In [1]: import numpy as np

In [2]: import numpy.linalg as la

In [3]: np.set_printoptions(precision=2, suppress=True, linewidth=160, sign=" ")

In [4]: A = np.loadtxt("case3.csv", delimiter=",")

In [5]: A
Out[5]: 
array([[  7.,   7.,   3.,   1.,  35.,   1.,   3.],
       [  1.,   3.,   5.,   4.,  15.,   8.,   4.],
       [  6.,   7.,   6.,   2.,  35.,   6.,   1.],
       [  1.,   3.,   0.,   8.,  15.,   7.,   5.],
       [  2.,   3.,   5.,   8.,  15.,   2.,   1.],
       [  0.,   6.,   3.,   6.,  30.,   2.,   5.],
       [  6.,   1.,   1.,   0.,   5.,   2.,   7.],
       [  9.,   7.,   1.,   7.,  35.,   0.,   2.],
       [  6.,   9.,   6.,   6.,  45.,   1.,   4.],
       [  1.,   9.,   3.,   9.,  45.,   5.,   0.]])

In [6]: # rows and columns are dependent

In [7]: np.abs(np.diag(la.qr(A)[1])) > 1e-9
Out[7]: array([ True,  True,  True,  True, False,  True,  True])

In [8]: np.round(A @ la.pinv(A) @ A, 2) + 0
Out[8]: 
array([[  7.,   7.,   3.,   1.,  35.,   1.,   3.],
       [  1.,   3.,   5.,   4.,  15.,   8.,   4.],
       [  6.,   7.,   6.,   2.,  35.,   6.,   1.],
       [  1.,   3.,   0.,   8.,  15.,   7.,   5.],
       [  2.,   3.,   5.,   8.,  15.,   2.,   1.],
       [  0.,   6.,   3.,   6.,  30.,   2.,   5.],
       [  6.,   1.,   1.,   0.,   5.,   2.,   7.],
       [  9.,   7.,   1.,   7.,  35.,   0.,   2.],
       [  6.,   9.,   6.,   6.,  45.,   1.,   4.],
       [  1.,   9.,   3.,   9.,  45.,   5.,   0.]])

In [9]: np.unique(A.round(6), axis=0).shape
Out[9]: (10, 7)

In [10]: la.lstsq(A[:-1].T, A[-1])[2]
Out[10]: np.int32(6)

In [11]: w1 = np.array([[4, -3, -3, -3, 4, -2],
    ...:     [2, -3, 1, 2, -3, 1],
    ...:     [-4, 1, -2, 1, 2, -5],
    ...:     [1, 2, 3, -4, 0, -5],
    ...:     [1, 3, -2, -3, -1, 3],
    ...:     [1, -1, 1, 4, -3, 1],
    ...:     [2, 1, 4, -5, 3, -5]])

In [12]: b = np.array([3, -2, 3, -1, 2, -1])

In [13]: H = np.maximum(A @ w1 + b, 0)

In [14]: la.matrix_rank(H)
Out[14]: np.int64(5)

In [15]: (H > 0).mean(axis=0)
Out[15]: array([ 1. ,  0.9,  0.2,  0. ,  0.1,  0.6])

In [16]: cent = np.array([[5, 1, 3], [0, 4, 1], [3, 1, 2], [1, 1, 1], [2, 5, 2], [3, 1, 1]])

In [17]: w1 @ cent
Out[17]: 
array([[ 10,   4,   6],
       [ 12, -21,   2],
       [-36,   4, -15],
       [ -5,   3,   2],
       [  3,   6,   0],
       [  9, -12,   3],
       [  8,  15,  11]])

In [18]: (H @ cent).round(6).argmax(axis=1)
Out[18]: array([ 0,  1,  0,  0,  1,  1,  0,  0,  1,  1])

In [19]: la.matrix_rank(A, rtol=0.1)
Out[19]: np.int64(3)

In [20]: [round(float(x), 2) for x in la.svd(A, compute_uv=False)[:3]]
Out[20]: [101.66, 13.5, 11.32]

In [21]: np.argsort(-la.norm(A, axis=0).round(6), kind="stable")[:3]
Out[21]: array([ 4,  1,  3])

In [22]: mat = np.load("layer13.npy")

In [23]: mat
Out[23]: 
array([[ 2, -8, -2, -8, -4, -3, -7, -3, -7, -7],
       [ 8, -2,  4, -2,  2,  3, -1,  3, -1, -1],
       [ 4, -6,  0, -6, -2, -1, -5, -1, -5, -5],
       [ 7, -3,  3, -3,  1,  2, -2,  2, -2, -2],
       [ 2, -8, -2, -8, -4, -3, -7, -3, -7, -7],
       [ 8, -2,  4, -2,  2,  3, -1,  3, -1, -1],
       [ 3, -7, -1, -7, -3, -2, -6, -2, -6, -6],
       [ 2, -8, -2, -8, -4, -3, -7, -3, -7, -7],
       [ 6, -4,  2, -4,  0,  1, -3,  1, -3, -3],
       [ 8, -2,  4, -2,  2,  3, -1,  3, -1, -1]])

In [24]: left, sig, vt = la.svd(A)

In [25]: vecs = vt[:(sig > 1e-8).sum()]

In [26]: rng = np.random.default_rng(385388)

In [27]: vec = A[4] + 2 * A[8] + rng.integers(2) * np.eye(7)[3]

In [28]: vec
Out[28]: array([  14.,   21.,   17.,   21.,  105.,    4.,    9.])

In [29]: np.round(vecs.T @ vecs, 2) + 0
Out[29]: 
array([[ 1.  ,  0.  ,  0.  ,  0.  ,  0.  ,  0.  ,  0.  ],
       [ 0.  ,  0.04,  0.  ,  0.  ,  0.19,  0.  ,  0.  ],
       [ 0.  ,  0.  ,  1.  ,  0.  ,  0.  ,  0.  ,  0.  ],
       [ 0.  ,  0.  ,  0.  ,  1.  ,  0.  ,  0.  ,  0.  ],
       [ 0.  ,  0.19,  0.  ,  0.  ,  0.96,  0.  ,  0.  ],
       [ 0.  ,  0.  ,  0.  ,  0.  ,  0.  ,  1.  ,  0.  ],
       [ 0.  ,  0.  ,  0.  ,  0.  ,  0.  ,  0.  ,  1.  ]])

In [30]: la.matrix_rank(np.vstack([A, vec]))
Out[30]: np.int64(6)

In [31]: round(float(la.norm(mat, 1)), 2), round(la.norm(mat, np.inf), 2)
Out[31]: (50.0, np.float64(51.0))

In [32]: round(la.norm(mat) ** 2 / la.norm(mat, 2) ** 2, 2)
Out[32]: np.float64(1.28)

In [33]: la.norm(mat, axis=1)
Out[33]: array([ 17.8 ,  10.63,  13.  ,   9.85,  17.8 ,  10.63,  15.26,  17.8 ,  10.05,  10.63])

In [34]: u = np.array([5, -8])

In [35]: np.correlate(mat[7], mat[5], "full")
Out[35]: array([  -2,    6,   16,  -16,   20,  -35,  -20,    1,  -68,   35, -122,  -47,  -74,  -83,  -22,  -64,  -38,  -42,  -56])

In [36]: np.array([np.convolve(row, u, "same") for row in mat])
Out[36]: 
array([[ 10, -56,  54, -24,  44,  17, -11,  41, -11,  21],
       [ 40, -74,  36, -42,  26,  -1, -29,  23, -29,   3],
       [ 20, -62,  48, -30,  38,  11, -17,  35, -17,  15],
       [ 35, -71,  39, -39,  29,   2, -26,  26, -26,   6],
       [ 10, -56,  54, -24,  44,  17, -11,  41, -11,  21],
       [ 40, -74,  36, -42,  26,  -1, -29,  23, -29,   3],
       [ 15, -59,  51, -27,  41,  14, -14,  38, -14,  18],
       [ 10, -56,  54, -24,  44,  17, -11,  41, -11,  21],
       [ 30, -68,  42, -36,  32,   5, -23,  29, -23,   9],
       [ 40, -74,  36, -42,  26,  -1, -29,  23, -29,   3]])

In [37]: np.polyval(u, mat[7])
Out[37]: array([  2, -48, -18, -48, -28, -23, -43, -23, -43, -43])

In [38]: np.convolve(mat[7], u)
Out[38]: array([ 10, -56,  54, -24,  44,  17, -11,  41, -11,  21,  56])

In [39]: left, sig, vt = la.svd(mat)

In [40]: sig.round(2) + 0
Out[40]: array([ 38.37,  20.44,   0.  ,   0.  ,   0.  ,   0.  ,   0.  ,   0.  ,   0.  ,   0.  ])

In [41]: np.argmax(sig[:-1] / (sig[1:] + 1e-6)) + 1
Out[41]: np.int64(2)

In [42]: B = left[:, :2] @ np.diag(sig[:2]) @ vt[:2]

In [43]: round(float(la.norm(mat - B) / la.norm(mat)), 2)
Out[43]: 0.0

In [44]: round(la.norm(mat - B, 2), 2), np.round(sig[2], 2)
Out[44]: (np.float64(0.0), np.float64(0.0))

In [45]: B.round(2) + 0
Out[45]: 
array([[ 2., -8., -2., -8., -4., -3., -7., -3., -7., -7.],
       [ 8., -2.,  4., -2.,  2.,  3., -1.,  3., -1., -1.],
       [ 4., -6.,  0., -6., -2., -1., -5., -1., -5., -5.],
       [ 7., -3.,  3., -3.,  1.,  2., -2.,  2., -2., -2.],
       [ 2., -8., -2., -8., -4., -3., -7., -3., -7., -7.],
       [ 8., -2.,  4., -2.,  2.,  3., -1.,  3., -1., -1.],
       [ 3., -7., -1., -7., -3., -2., -6., -2., -6., -6.],
       [ 2., -8., -2., -8., -4., -3., -7., -3., -7., -7.],
       [ 6., -4.,  2., -4.,  0.,  1., -3.,  1., -3., -3.],
       [ 8., -2.,  4., -2.,  2.,  3., -1.,  3., -1., -1.]])

In [46]: la.matrix_rank(B)
Out[46]: np.int64(2)
